$ python3 -q
>>> import numpy as np
>>> np.set_printoptions(precision=2, suppress=True, linewidth=120, legacy="1.25")
>>> mat = np.loadtxt("data.csv", delimiter=",")
>>> mat
array([[3., 4., 0.],
       [4., 1., 4.],
       [0., 4., 1.]])
>>> # symmetric, so the eigenvalues are real
>>> O, Rm = np.linalg.qr(mat)
>>> Rm
array([[-5.  , -3.2 , -3.2 ],
       [ 0.  ,  4.77, -0.47],
       [ 0.  ,  0.  ,  2.56]])
>>> O
array([[-0.6 ,  0.44, -0.67],
       [-0.8 , -0.33,  0.5 ],
       [-0.  ,  0.84,  0.54]])
>>> O.shape, Rm.shape
((3, 3), (3, 3))
>>> try:
...     np.linalg.cholesky(mat)
... except np.linalg.LinAlgError as e:
...     print(e)
... 
Matrix is not positive definite
>>> np.round(np.linalg.eigvalsh(mat).min(), 2)
-4.25
>>> arr = np.load("x.npy")
>>> arr
array([[-0.33,  0.59, -0.29, -0.58],
       [ 0.6 , -0.46, -0.26, -0.42],
       [-0.05, -0.17, -0.43, -0.42],
       [ 0.56,  0.44,  0.56, -0.31],
       [ 0.46,  0.46, -0.59,  0.47]])
>>> np.round(arr.T @ arr, 2) + 0
array([[1., 0., 0., 0.],
       [0., 1., 0., 0.],
       [0., 0., 1., 0.],
       [0., 0., 0., 1.]])
>>> np.linalg.pinv(arr)
array([[-0.33,  0.6 , -0.05,  0.56,  0.46],
       [ 0.59, -0.46, -0.17,  0.44,  0.46],
       [-0.29, -0.26, -0.43,  0.56, -0.59],
       [-0.58, -0.42, -0.42, -0.31,  0.47]])
>>> arr @ arr.T
array([[ 0.87, -0.15,  0.28,  0.1 ,  0.02],
       [-0.15,  0.82,  0.34,  0.12,  0.02],
       [ 0.28,  0.34,  0.39, -0.22, -0.04],
       [ 0.1 ,  0.12, -0.22,  0.92, -0.02],
       [ 0.02,  0.02, -0.04, -0.02,  1.  ]])
>>> x = np.array([5, 1, 8, 8])
>>> h1 = np.maximum(arr @ x, 0)
>>> print(np.maximum(arr @ x, 0) - np.maximum(-arr @ x, 0))
[-7.96 -2.83 -7.19  5.25  1.85]
>>> np.tanh(arr @ x)
array([-1.  , -0.99, -1.  ,  1.  ,  0.95])
>>> np.maximum(arr @ (3 * x), 0)
array([ 0.  ,  0.  ,  0.  , 15.74,  5.54])
>>> out = np.c_[arr[:, :2] @ np.array([[0, 1], [1, 0]]), np.array([9, 1, -4, -2, 2])]
>>> out
array([[ 0.59, -0.33,  9.  ],
       [-0.46,  0.6 ,  1.  ],
       [-0.17, -0.05, -4.  ],
       [ 0.44,  0.56, -2.  ],
       [ 0.46,  0.46,  2.  ]])
>>> np.linalg.norm(np.linalg.qr(arr)[0].T @ out, axis=0) ** 2 / ((out ** 2).sum(axis=0) + 1e-12)
array([1.  , 1.  , 0.51])
>>> np.linalg.matrix_rank(np.c_[arr, out])
5
>>> np.round(np.linalg.norm(out - arr @ np.linalg.lstsq(arr, out)[0], axis=0), 2) + 0
array([0.  , 0.  , 7.21])
>>> r0, v = arr[0], arr[2]
>>> round(float(r0 @ v), 2)
0.28
>>> round(float(r0 @ r0), 2)
0.87
>>> pr = (r0 @ v) / (r0 @ r0) * r0
>>> np.linalg.matrix_rank(np.outer(r0, v))
1
>>> np.outer(r0, v)
array([[ 0.02,  0.06,  0.14,  0.14],
       [-0.03, -0.1 , -0.26, -0.25],
       [ 0.01,  0.05,  0.12,  0.12],
       [ 0.03,  0.1 ,  0.25,  0.24]])
>>> O, vecs = np.linalg.qr(arr[:, :2])[0], np.linalg.qr(arr[:, 2:])[0]
>>> sigma = np.linalg.svd(O.T @ vecs, compute_uv=False)
>>> np.degrees(np.arccos(sigma.clip(0, 1)))
array([90., 90.])
>>> A = np.load("w.npy")
>>> print(A)
[[ 0 -1  1 -1  2]
 [ 0  0 -3 -2 -1]
 [ 0  0  0 -3 -1]
 [ 0  0  0  0 -2]
 [ 0  0  0  0  0]]
>>> # rows and columns are dependent
>>> U, sigma, vt = np.linalg.svd(A)
>>> np.argmax(sigma[:-1] / (sigma[1:] + 1e-6)) + 1
4
>>> out = U[:, :4] @ np.diag(sigma[:4]) @ vt[:4]
>>> round(float(np.abs(A - out).max()), 2)
0.0
>>> out.round(2) + 0
array([[ 0., -1.,  1., -1.,  2.],
       [ 0.,  0., -3., -2., -1.],
       [ 0.,  0.,  0., -3., -1.],
       [ 0.,  0.,  0.,  0., -2.],
       [ 0.,  0.,  0.,  0.,  0.]])
>>> np.round(np.linalg.norm(A - out) / np.linalg.norm(A), 2)
0.0
>>> print(round(np.linalg.norm(A - out, 2), 2), sigma[4])
0.0 0.0
>>> np.linalg.matrix_rank(A, rtol=0.05)
4
>>> out = np.array([[5, -2, 3], [-8, 0, 3], [6, 4, 3], [9, -6, -4], [-9, 6, -2]])
>>> print(np.linalg.matrix_rank(A @ out))
3
>>> np.linalg.matrix_rank(np.vstack([A, out.T]))
5
>>> rk = np.linalg.matrix_rank(A)
>>> print(rk)
4
>>> ns = np.linalg.svd(A)[2][rk:].T
>>> [int(np.linalg.matrix_rank(np.delete(A, i, axis=0))) for i in range(5)]
[3, 3, 3, 3, 4]
>>> A @ ns
array([[0.],
       [0.],
       [0.],
       [0.],
       [0.]])
>>> ns @ ns.T
array([[1., 0., 0., 0., 0.],
       [0., 0., 0., 0., 0.],
       [0., 0., 0., 0., 0.],
       [0., 0., 0., 0., 0.],
       [0., 0., 0., 0., 0.]])
>>> cent = np.array([[0, 1, 3, 1], [0, 2, 1, 2], [2, 2, 2, 0], [1, 2, 1, 3]])
>>> rng = np.random.default_rng(433)
>>> data = (rng.random((22, 4)) < 0.25) @ cent
>>> data
array([[2, 2, 2, 0],
       [0, 2, 1, 2],
       [2, 2, 2, 0],
       [0, 1, 3, 1],
       [0, 0, 0, 0],
       [0, 0, 0, 0],
       [0, 2, 1, 2],
       [0, 3, 4, 3],
       [0, 0, 0, 0],
       [0, 2, 1, 2],
       [3, 6, 4, 5],
       [0, 0, 0, 0],
       [0, 1, 3, 1],
       [0, 0, 0, 0],
       [0, 0, 0, 0],
       [0, 0, 0, 0],
       [0, 2, 1, 2],
       [2, 2, 2, 0],
       [3, 6, 4, 5],
       [1, 3, 4, 4],
       [0, 1, 3, 1],
       [2, 4, 3, 2]])
>>> # rows 0 and 2 are equal
>>> out = np.c_[data[:, :2] @ np.array([[1, 0], [2, 2]]), np.array([0, 1, 1, 0, -2, -2, 1, 0, 0, 2, 0, 1, 1, 2, -2, 1, -1, 2, 2, -1, -2, 0])]
>>> out
array([[ 6,  4,  0],
       [ 4,  4,  1],
       [ 6,  4,  1],
       [ 2,  2,  0],
       [ 0,  0, -2],
       [ 0,  0, -2],
       [ 4,  4,  1],
       [ 6,  6,  0],
       [ 0,  0,  0],
       [ 4,  4,  2],
       [15, 12,  0],
       [ 0,  0,  1],
       [ 2,  2,  1],
       [ 0,  0,  2],
       [ 0,  0, -2],
       [ 0,  0,  1],
       [ 4,  4, -1],
       [ 6,  4,  2],
       [15, 12,  2],
       [ 7,  6, -1],
       [ 2,  2, -2],
       [10,  8,  0]])
>>> print(np.round(np.linalg.lstsq(data, out[:, 0])[0], 2) + 0)
[1. 2. 0. 0.]
>>> np.linalg.matrix_rank(np.c_[data, out])
5
>>> np.round(np.linalg.norm(out - data @ np.linalg.lstsq(data, out)[0], axis=0), 2) + 0
array([0.  , 0.  , 5.79])
>>> np.linalg.matrix_rank(out)
3
>>> d = np.linalg.norm(data[:, None] - data[None], axis=-1)
>>> print(np.linalg.matrix_rank(d ** 2))
6
>>> np.unravel_index(d.round(6).argmax(), d.shape)
(4, 10)
>>> np.linalg.norm(data - data.mean(axis=0), axis=1)
array([1.93, 1.2 , 1.93, 1.68, 2.91, 2.91, 1.2 , 3.13, 2.91, 1.2 , 6.45, 2.91, 1.68, 2.91, 2.91, 2.91, 1.2 , 1.93,
       6.45, 3.7 , 1.68, 2.95])
>>> d[6].round(6).argsort(kind="stable")[:4]
array([ 1,  6,  9, 16])
>>> cent = data[[18, 7]].astype(float)
>>> for _ in range(3):
...     lab = np.linalg.norm(data[:, None] - cent, axis=-1).argmin(axis=1)
...     cent = np.array([data[lab == j].mean(axis=0) for j in range(2)])
... 
>>> lab
array([1, 1, 1, 1, 1, 1, 1, 0, 1, 1, 0, 1, 1, 1, 1, 1, 1, 1, 0, 0, 1, 0])
>>> np.bincount(lab)
array([ 5, 17])
>>> lab = data[:, 0] > np.median(data[:, 0])
>>> r0 = data[lab].mean(axis=0) - data[~lab].mean(axis=0)
>>> print(lab.astype(int))
[1 0 1 0 0 0 0 0 0 0 1 0 0 0 0 0 0 1 1 1 0 1]
>>> ((data - data.mean(axis=0)) @ r0 > 0).astype(int)
array([1, 0, 1, 0, 0, 0, 0, 1, 0, 0, 1, 0, 0, 0, 0, 0, 0, 1, 1, 1, 0, 1])
>>> np.round((((data - data.mean(axis=0)) @ r0 > 0) == lab).mean(), 2)
0.95
>>> T = np.stack([data, -3 * data, data[::-1]])
>>> T.sum(axis=0)
array([[ -2,   0,  -1,   2],
       [  0,  -3,   1,  -3],
       [ -3,  -1,   0,   4],
       [  3,   4,  -2,   3],
       [  2,   2,   2,   0],
       [  0,   2,   1,   2],
       [  0,  -4,  -2,  -4],
       [  0,  -6,  -8,  -6],
       [  0,   0,   0,   0],
       [  0,  -3,   1,  -3],
       [ -6, -12,  -8, -10],
       [  3,   6,   4,   5],
       [  0,   0,  -5,   0],
       [  0,   0,   0,   0],
       [  0,   3,   4,   3],
       [  0,   2,   1,   2],
       [  0,  -4,  -2,  -4],
       [ -4,  -4,  -4,   0],
       [ -6, -11,  -5,  -9],
       [  0,  -4,  -6,  -8],
       [  0,   0,  -5,   0],
       [ -2,  -6,  -4,  -4]])
>>> F = np.load("mat.npy")
>>> print(F)
[[2 6 9]
 [1 0 8]
 [0 3 3]]
>>> hat = np.triu(np.array([[2, -5, 1], [0, 4, -2], [0, 4, 5]]), 1) + np.eye(3)
>>> out = hat @ F @ np.linalg.inv(hat)
>>> np.round(np.linalg.det(out), 2)
-39.0
>>> out
array([[ -3.,  -6., -37.],
       [  1.,  -1.,  -1.],
       [  0.,   3.,   9.]])
>>> np.trace(out), np.trace(F)
(5.0, 5)
>>> hat @ F - F @ hat
array([[ -5.,  13., -27.],
       [  0.,  -1.,  -7.],
       [  0.,   0.,   6.]])
>>> print(np.linalg.matrix_rank(out))
3
>>> out = np.linalg.invert(F)
Traceback (most recent call last):
  File "<python-input-91>", line 1, in <module>
    out = np.linalg.invert(F)
          ^^^^^^^^^^^^^^^^
AttributeError: module 'numpy.linalg' has no attribute 'invert'
>>> out = np.linalg.inv(F)
>>> np.round(np.linalg.inv(out), 2) + 0
array([[2., 6., 9.],
       [1., 0., 8.],
       [0., 3., 3.]])
>>> (np.abs(out) > 1e-9).astype(int)
array([[1, 1, 1],
       [1, 1, 1],
       [1, 1, 1]])
>>> np.allclose(out, F.T)
False
>>> np.linalg.det(F) * out
array([[-24.,   9.,  48.],
       [ -3.,   6.,  -7.],
       [  3.,  -6.,  -6.]])
>>> U, sigma, vt = np.linalg.svd(F, full_matrices=False)
>>> round(float(np.sqrt((sigma ** 2).sum())), 2), np.round(np.linalg.norm(F), 2)
(14.28, 14.28)
>>> np.round(vt @ vt.T, 2) + 0
array([[1., 0., 0.],
       [0., 1., 0.],
       [0., 0., 1.]])
>>> np.round(U.T @ F @ vt.T, 2) + 0
array([[13.69,  0.  ,  0.  ],
       [ 0.  ,  4.02,  0.  ],
       [ 0.  ,  0.  ,  0.71]])
>>> E = np.load("block10.npy")
>>> E.round(2) + 0
array([[-4.73, -0.04, -0.24, -6.7 ],
       [-3.11, -0.04,  0.14, -1.67],
       [-1.69, -0.15,  0.09, -0.14],
       [-1.27, -0.15,  0.06, -0.03],
       [-0.33, -0.06,  0.  ,  0.  ],
       [ 3.73,  1.43,  0.52,  1.28],
       [ 7.86,  3.9 ,  1.94,  5.8 ],
       [12.92,  7.5 ,  4.32, 14.25],
       [13.63,  8.04,  4.69, 15.62],
       [20.7 , 13.61,  8.7 , 30.95]])
>>> out = E / np.sqrt((E ** 2).mean(axis=1, keepdims=True))
>>> print(np.linalg.matrix_rank(out) == np.linalg.matrix_rank(E))
True
>>> np.linalg.norm(out, axis=1)
array([2., 2., 2., 2., 2., 2., 2., 2., 2., 2.])
>>> th = np.radians(15)
>>> Rm = np.eye(4)
>>> Rm[0, 0] = Rm[1, 1] = np.cos(th)
>>> Rm[0, 1], Rm[1, 0] = -np.sin(th), np.sin(th)
>>> print(Rm)
[[ 0.97 -0.26  0.    0.  ]
 [ 0.26  0.97  0.    0.  ]
 [ 0.    0.    1.    0.  ]
 [ 0.    0.    0.    1.  ]]
>>> out = E @ Rm.T
>>> np.abs(out - E).max(axis=0)
array([4.23, 4.89, 0.  , 0.  ])
>>> np.allclose(np.linalg.norm(E, axis=1), np.linalg.norm(out, axis=1))
True
>>> def softmax(z):
...     e = np.exp(z - z.max(axis=-1, keepdims=True))
...     return e / e.sum(axis=-1, keepdims=True)
... 
>>> softmax(E[1])
array([0.02, 0.41, 0.49, 0.08])
>>> softmax(E).sum(axis=1)
array([1., 1., 1., 1., 1., 1., 1., 1., 1., 1.])
>>> softmax(E[1] + 5)
array([0.02, 0.41, 0.49, 0.08])
>>> S = E @ E.T / np.sqrt(4)
>>> softmax(S).round(6).argmax(axis=1)
array([0, 0, 0, 0, 0, 9, 9, 9, 9, 9])
>>> print(softmax(S)[1] @ E)
[-4.73 -0.04 -0.24 -6.69]
